% python3 -q
>>> import numpy as np
>>> np.set_printoptions(precision=2, suppress=True, linewidth=160)
>>> rnd = lambda a: np.round(a, 2) + 0
>>> K = np.load("layer5.npy")
>>> K
array([[6, 0, 6, 0, 6, 0],
       [8, 0, 8, 0, 8, 0],
       [7, 9, 7, 9, 7, 9],
       [6, 0, 6, 0, 6, 0],
       [8, 0, 8, 0, 8, 0],
       [7, 9, 7, 9, 7, 9]])
>>> rng = np.random.default_rng(28090)
>>> z = rng.permutation(6)
>>> z
array([0, 2, 5, 4, 1, 3])
>>> A2 = K[z][:, z]
>>> np.diag(A2)
array([6, 7, 9, 8, 0, 0])
>>> rnd(np.linalg.det(A2)), rnd(np.linalg.det(K[z]))
(np.float64(0.0), np.float64(0.0))
>>> np.trace(A2)
np.int64(30)
>>> np.allclose(A2, K)
False
>>> np.unique(K.round(6), axis=0).shape
(3, 6)
>>> np.allclose(K[:-1].T @ np.linalg.lstsq(K[:-1].T, K[-1])[0], K[-1])
True
>>> r = np.linalg.matrix_rank(K)
>>> r
np.int64(2)
>>> ns = np.linalg.svd(K)[2][r:].T
>>> ns.shape
(6, 4)
>>> rnd(K @ ns)
array([[0., 0., 0., 0.],
       [0., 0., 0., 0.],
       [0., 0., 0., 0.],
       [0., 0., 0., 0.],
       [0., 0., 0., 0.],
       [0., 0., 0., 0.]])
>>> rnd(ns @ ns.T)
array([[ 0.67,  0.  , -0.33,  0.  , -0.33,  0.  ],
       [ 0.  ,  0.67,  0.  , -0.33,  0.  , -0.33],
       [-0.33,  0.  ,  0.67,  0.  , -0.33,  0.  ],
       [ 0.  , -0.33,  0.  ,  0.67,  0.  , -0.33],
       [-0.33,  0.  , -0.33,  0.  ,  0.67,  0.  ],
       [ 0.  , -0.33,  0.  , -0.33,  0.  ,  0.67]])
>>> [int(np.linalg.matrix_rank(np.delete(K, i, axis=0))) for i in range(6)]
[2, 2, 2, 2, 2, 2]
>>> [int(np.linalg.matrix_rank(K[:, :j + 1])) for j in range(6)]
[1, 2, 2, 2, 2, 2]
>>> X = np.load("x.npy")
>>> X
array([[ 0.83, -0.32, -1.31],
       [ 1.2 ,  0.  , -0.1 ],
       [-1.7 ,  2.2 , -2.5 ]])
>>> z = rng.permutation(3)
>>> z
array([2, 1, 0])
>>> A2 = X[z][:, z]
>>> rnd(np.sort(np.abs(np.linalg.eigvals(A2))))
array([1.15, 1.15, 3.23])
>>> rnd(np.linalg.det(A2)), rnd(np.linalg.det(X[z]))
(np.float64(-4.29), np.float64(4.29))
